>>> import numpy as np
>>> np.set_printoptions(precision=2, suppress=True, linewidth=120)
>>> def rnd(a):
...     return np.round(a, 2) + 0
... 
>>> X = np.array([[-2.18, 3.97, -2.13],
...     [-0.03, 3.8, 3.25],
...     [-3.57, -0.66, 3.44],
...     [-1.46, 4.76, -0.47],
...     [-3.41, -2.69, -2.48],
...     [0.24, -3.54, -3.53],
...     [-4.08, 2.6, -1.26],
...     [-2.62, 0.18, -4.25],
...     [-4.81, 1.21, 0.59],
...     [-0.09, 4.91, -0.94],
...     [1.98, 3.3, 3.19],
...     [-4.4, 2.35, -0.29]])
>>> basis = X[[3, 10]].astype(float)
>>> for _ in range(5):
...     idx = np.linalg.norm(X[:, None] - basis, axis=-1).argmin(axis=1)
...     basis = np.array([X[idx == j].mean(axis=0) for j in range(2)])
... 
>>> idx
array([0, 1, 1, 0, 0, 0, 0, 0, 0, 0, 1, 0])
>>> np.abs(basis[1] - basis[0]).argmax()
np.int64(2)
>>> vec = np.array([-3, 5, -1])
>>> y = X @ vec
>>> rnd(np.linalg.lstsq(X, y)[0])
array([-3.,  5., -1.])
>>> rnd(y)
array([ 28.52,  15.84,   3.97,  28.65,  -0.74, -14.89,  26.5 ,  13.01,  19.89,  25.76,   7.37,  25.24])
>>> rng = np.random.default_rng(2919)
>>> y = y + 0.05 * rng.normal(size=12)
>>> rnd(y)
array([ 28.49,  15.79,   4.01,  28.64,  -0.74, -14.93,  26.44,  12.97,  19.81,  25.75,   7.34,  25.2 ])
>>> coef, *_ = np.linalg.lstsq(X, y)
>>> coef.round()
array([-3.,  5., -1.])
>>> rnd(X.T @ (y - X @ coef))
array([0., 0., 0.])
>>> O, evecs = np.linalg.qr(X[:, :2])[0], np.linalg.qr(X[:, 2:])[0]
>>> sv = np.linalg.svd(O.T @ evecs, compute_uv=False)
>>> rnd(np.degrees(np.arccos(sv.clip(0, 1))))
array([68.27])
>>> (sv > 0.9).sum()
np.int64(0)
>>> J = np.array([[1, 0, 0], [-3, 1, 0], [-1, -3, 1]])
>>> U, sv, Vt = np.linalg.svd(J)
>>> rnd(sv)
array([3.36, 3.27, 0.09])
>>> np.argmax(sv[:-1] / (sv[1:] + 1e-6)) + 1
np.int64(2)
>>> out = U[:, :2] @ np.diag(sv[:2]) @ Vt[:2]
>>> rnd(np.linalg.norm(J - out) / np.linalg.norm(J))
np.float64(0.02)
>>> np.linalg.matrix_rank(J, rtol=0.05)
np.int64(2)
>>> np.linalg.matrix_rank(out)
np.int64(2)
>>> rnd(out)
array([[ 0.99, -0.02, -0.08],
       [-3.  ,  0.99, -0.02],
       [-1.  , -3.  ,  0.99]])
>>> rnd(np.abs(J - out).max())
np.float64(0.08)
>>> data = np.array([[0, 1, 0, 0, 0, 0],
...     [-2, 0, 0, 0, 0, 0],
...     [2, -1, 0, 0, 0, 0],
...     [0, 0, 0, 1, 0, 0],
...     [0, 0, -2, 0, 0, 0],
...     [0, 0, 2, -1, 0, 0],
...     [0, 0, 0, 0, 0, 1],
...     [0, 0, 0, 0, -2, 0],
...     [0, 0, 0, 0, 2, -1]])
>>> P = X @ np.linalg.solve(X.T @ X, X.T)
>>> np.trace(P)
np.float64(3.0)
>>> np.allclose(P @ P, P)
True
>>> rnd(np.linalg.norm(data, 1)), rnd(np.linalg.norm(data, np.inf))
(np.float64(4.0), np.float64(3.0))
>>> rnd(np.linalg.norm(data, "nuc"))
np.float64(12.34)
>>> data[3] @ data[5]
np.int64(-1)
>>> rnd(np.linalg.norm(data, 2))
np.float64(2.93)
>>> f, r1 = data[7], data[1]
>>> f @ f
np.int64(4)
>>> f @ r1
np.int64(0)
>>> p = (f @ r1) / (f @ f) * f
>>> np.outer(f, r1)
array([[0, 0, 0, 0, 0, 0],
       [0, 0, 0, 0, 0, 0],
       [0, 0, 0, 0, 0, 0],
       [0, 0, 0, 0, 0, 0],
       [4, 0, 0, 0, 0, 0],
       [0, 0, 0, 0, 0, 0]])
>>> (r1 - p) @ f
np.float64(0.0)
>>> r1 - p
array([-2.,  0.,  0.,  0.,  0.,  0.])
>>> P = data @ np.linalg.solve(data.T @ data, data.T)
>>> rnd(P)
array([[ 0.67, -0.33, -0.33,  0.  ,  0.  ,  0.  ,  0.  ,  0.  ,  0.  ],
       [-0.33,  0.67, -0.33,  0.  ,  0.  ,  0.  ,  0.  ,  0.  ,  0.  ],
       [-0.33, -0.33,  0.67,  0.  ,  0.  ,  0.  ,  0.  ,  0.  ,  0.  ],
       [ 0.  ,  0.  ,  0.  ,  0.67, -0.33, -0.33,  0.  ,  0.  ,  0.  ],
       [ 0.  ,  0.  ,  0.  , -0.33,  0.67, -0.33,  0.  ,  0.  ,  0.  ],
       [ 0.  ,  0.  ,  0.  , -0.33, -0.33,  0.67,  0.  ,  0.  ,  0.  ],
       [ 0.  ,  0.  ,  0.  ,  0.  ,  0.  ,  0.  ,  0.67, -0.33, -0.33],
       [ 0.  ,  0.  ,  0.  ,  0.  ,  0.  ,  0.  , -0.33,  0.67, -0.33],
       [ 0.  ,  0.  ,  0.  ,  0.  ,  0.  ,  0.  , -0.33, -0.33,  0.67]])
>>> rnd(P @ data[:, 1])
array([ 1.,  0., -1.,  0.,  0.,  0.,  0.,  0.,  0.])
>>> rnd(np.linalg.eigvalsh(P))
array([0., 0., 0., 1., 1., 1., 1., 1., 1.])
